% ipython --no-banner

In [1]: import numpy as np

In [2]: from numpy import linalg as LA

In [3]: np.set_printoptions(precision=1, suppress=True, linewidth=100)

In [4]: A = np.load("data.npy")

In [5]: A
Out[5]: 
array([[ 2,  0, -6,  0],
       [ 2,  2, -6, -6],
       [ 0,  0, -8,  0],
       [ 0,  0, -8, -8]])

In [6]: B = A / np.sqrt((A ** 2).mean(axis=1, keepdims=True))

In [7]: LA.matrix_rank(A - A.mean(axis=1, keepdims=True))
Out[7]: np.int64(3)

In [8]: A - A.mean(axis=1, keepdims=True)
Out[8]: 
array([[ 3.,  1., -5.,  1.],
       [ 4.,  4., -4., -4.],
       [ 2.,  2., -6.,  2.],
       [ 4.,  4., -4., -4.]])

In [9]: vec = np.array([1, 2, -2, -2])

In [10]: y = A @ vec

In [11]: b, lr = np.zeros(4), 1 / LA.norm(A, 2) ** 2

In [12]: for i in range(30):
    ...:     b -= lr * A.T @ (A @ b - y)
    ...:     if i % 5 == 0: print(i, round(LA.norm(A @ b - y), 1))
    ...: 
0 5.8
5 4.1
10 3.3
15 2.9
20 2.6
25 2.3

In [13]: print(np.round(LA.cond(A), 1))
16.6

In [14]: proj = np.triu(np.array([[1, 0, 1, 2], [1, 1, 3, 2], [2, 0, 1, 3], [3, 0, 3, 2]]), 1) + np.eye(4)

In [15]: B = proj @ A @ LA.inv(proj)

In [16]: LA.matrix_rank(B)
Out[16]: np.int64(4)

In [17]: proj @ A - A @ proj
Out[17]: 
array([[  0.,   0., -26.,  -2.],
       [  0.,   0., -48.,  -6.],
       [  0.,   0., -24.,   0.],
       [  0.,   0.,   0.,  24.]])

In [18]: print(B)
[[  2.   0. -32.  76.]
 [  2.   2. -54. 132.]
 [  0.   0. -32.  72.]
 [  0.   0.  -8.  16.]]

In [19]: feats = np.load("block3.npy")

In [20]: print(feats)
[[0 1 2 1 0 3]
 [0 1 3 0 3 2]
 [0 0 0 3 0 3]
 [0 0 0 3 0 0]
 [0 0 0 0 3 3]
 [0 0 0 0 0 2]]

In [21]: left, sv, Vh = LA.svd(feats)

In [22]: V = Vh[:(sv > 1e-8).sum()]

In [23]: rng = np.random.default_rng(810861)

In [24]: vec = feats[4] + 3 * feats[3] + rng.integers(2) * np.eye(6)[0]

In [25]: vec
Out[25]: array([1., 0., 0., 9., 3., 3.])

In [26]: np.round(V.T @ V, 1) + 0
Out[26]: 
array([[0., 0., 0., 0., 0., 0.],
       [0., 1., 0., 0., 0., 0.],
       [0., 0., 1., 0., 0., 0.],
       [0., 0., 0., 1., 0., 0.],
       [0., 0., 0., 0., 1., 0.],
       [0., 0., 0., 0., 0., 1.]])

In [27]: round(float(LA.norm(vec - V.T @ V @ vec)), 1)
Out[27]: 1.0

In [28]: np.allclose(V.T @ V @ vec, vec)
Out[28]: False

In [29]: left, sv, Vh = LA.svd(feats)

In [30]: np.argmax(sv[:-1] / (sv[1:] + 1e-6)) + 1
Out[30]: np.int64(5)

In [31]: sv
Out[31]: array([7.3, 4.5, 2.7, 2.4, 0.2, 0. ])

In [32]: B = left[:, :5] @ np.diag(sv[:5]) @ Vh[:5]

In [33]: round(np.abs(feats - B).max(), 1)
Out[33]: np.float64(0.0)

In [34]: LA.matrix_rank(feats, rtol=0.05)
Out[34]: np.int64(4)

In [35]: r = LA.matrix_rank(feats)

In [36]: r
Out[36]: np.int64(5)

In [37]: null = LA.svd(feats)[2][r:].T

In [38]: [int(LA.matrix_rank(np.delete(feats, i, axis=0))) for i in range(6)]
Out[38]: [4, 4, 5, 5, 4, 5]

In [39]: null.shape
Out[39]: (6, 1)

In [40]: cov = feats.T @ feats

In [41]: (feats @ feats.T).shape
Out[41]: (6, 6)

In [42]: np.trace(cov), (feats ** 2).sum()
Out[42]: (np.int64(87), np.int64(87))

In [43]: LA.cond(feats) > 100
Out[43]: np.True_

In [44]: LA.matrix_rank(feats, rtol=0.1)
Out[44]: np.int64(4)

In [45]: round(LA.norm(feats, 2) / LA.norm(feats), 1)
Out[45]: np.float64(0.8)

In [46]: B = np.array([[1.2], [-1.0], [0.1]])

In [47]: C = np.array([[0.1, 0.7, 0.8, 0.4]])

In [48]: M = B @ C

In [49]: M.round(1) + 0
Out[49]: 
array([[ 0.1,  0.8,  1. ,  0.5],
       [-0.1, -0.7, -0.8, -0.4],
       [ 0. ,  0.1,  0.1,  0. ]])

In [50]: print(np.allclose(M[:-1].T @ LA.lstsq(M[:-1].T, M[-1])[0], M[-1]))
True

In [51]: LA.inv(M)
LinAlgError: Last 2 dimensions of the array must be square


In [52]: np.abs(np.diag(LA.qr(M)[1])) > 1e-9
Out[52]: array([ True, False, False])

In [53]: print(np.unique(M.round(6), axis=0).shape)
(3, 4)

In [54]: round(np.trace(LA.pinv(M) @ M), 1)
Out[54]: np.float64(1.0)

In [55]: LA.lstsq(M[:-1].T, M[-1])[2]
Out[55]: np.int32(1)

In [56]: np.round(M @ LA.pinv(M) @ M, 1) + 0
Out[56]: 
array([[ 0.1,  0.8,  1. ,  0.5],
       [-0.1, -0.7, -0.8, -0.4],
       [ 0. ,  0.1,  0.1,  0. ]])

In [57]: round(float(LA.norm(M, 2) / LA.norm(M)), 1)
Out[57]: 1.0

In [58]: LA.matrix_rank(M, rtol=0.1)
Out[58]: np.int64(1)

In [59]: print(LA.cond(M) > 100)
True

In [60]: E = np.loadtxt("w.csv", delimiter=",")

In [61]: E
Out[61]: 
array([[ 3.,  0.],
       [ 0., -2.]])

In [62]: B = np.array([[5, -4], [-1, 4]])

In [63]: C = np.kron(B, E)

In [64]: print(C)
[[ 15.   0. -12.  -0.]
 [  0. -10.  -0.   8.]
 [ -3.  -0.  12.   0.]
 [ -0.   2.   0.  -8.]]

In [65]: LA.matrix_rank(C)
Out[65]: np.int64(4)

In [66]: round(float(LA.norm(C, 2)), 1), round(float(LA.norm(B, 2) * LA.norm(E, 2)), 1)
Out[66]: (21.9, 21.9)

In [67]: C.shape
Out[67]: (4, 4)

In [68]: round(LA.eigvals(E).sum().real, 1)
Out[68]: np.float64(1.0)

In [69]: np.poly(E)
Out[69]: array([ 1., -1., -6.])

In [70]: round(LA.det(E.T), 1)
Out[70]: np.float64(-6.0)

In [71]: np.round(LA.det(2 * E), 1), np.round(LA.det(E), 1)
Out[71]: (np.float64(-24.0), np.float64(-6.0))

In [72]: F = -3 * np.eye(3) + np.ones((3, 3))

In [73]: F
Out[73]: 
array([[-2.,  1.,  1.],
       [ 1., -2.,  1.],
       [ 1.,  1., -2.]])

In [74]: F @ np.ones(3)
Out[74]: array([0., 0., 0.])

In [75]: F @ (-1.0) ** np.arange(3)
Out[75]: array([-2.,  4., -2.])

In [76]: np.fft.fft(F[0])
Out[76]: array([ 0.+0.j, -3.+0.j, -3.+0.j])

In [77]: (F @ F)[0]
Out[77]: array([ 6., -3., -3.])

In [78]: vec = np.array([-1, 1, 0])

In [79]: (F * vec).sum(axis=1)
Out[79]: array([ 3., -3.,  0.])

In [80]: mat = np.load("dump.npy")

In [81]: mat
Out[81]: 
array([[1. , 0.5, 0.2, 0.1, 0.1],
       [0.5, 1. , 0.5, 0.2, 0.1],
       [0.2, 0.5, 1. , 0.5, 0.2],
       [0.1, 0.2, 0.5, 1. , 0.5],
       [0.1, 0.1, 0.2, 0.5, 1. ]])

In [82]: O = mat.astype(float).copy()

In [83]: for j in range(5):
    ...:     O[:, j] -= O[:, :j] @ (O[:, :j].T @ O[:, j])
    ...:     O[:, j] /= LA.norm(O[:, j])
    ...: 

In [84]: np.round(O.T @ mat, 1) + 0
Out[84]: 
array([[1.1, 1. , 0.6, 0.4, 0.3],
       [0. , 0.8, 0.8, 0.5, 0.2],
       [0. , 0. , 0.7, 0.8, 0.5],
       [0. , 0. , 0. , 0.7, 0.7],
       [0. , 0. , 0. , 0. , 0.7]])

In [85]: print(np.round(O.T @ O, 1) + 0)
[[1. 0. 0. 0. 0.]
 [0. 1. 0. 0. 0.]
 [0. 0. 1. 0. 0.]
 [0. 0. 0. 1. 0.]
 [0. 0. 0. 0. 1.]]
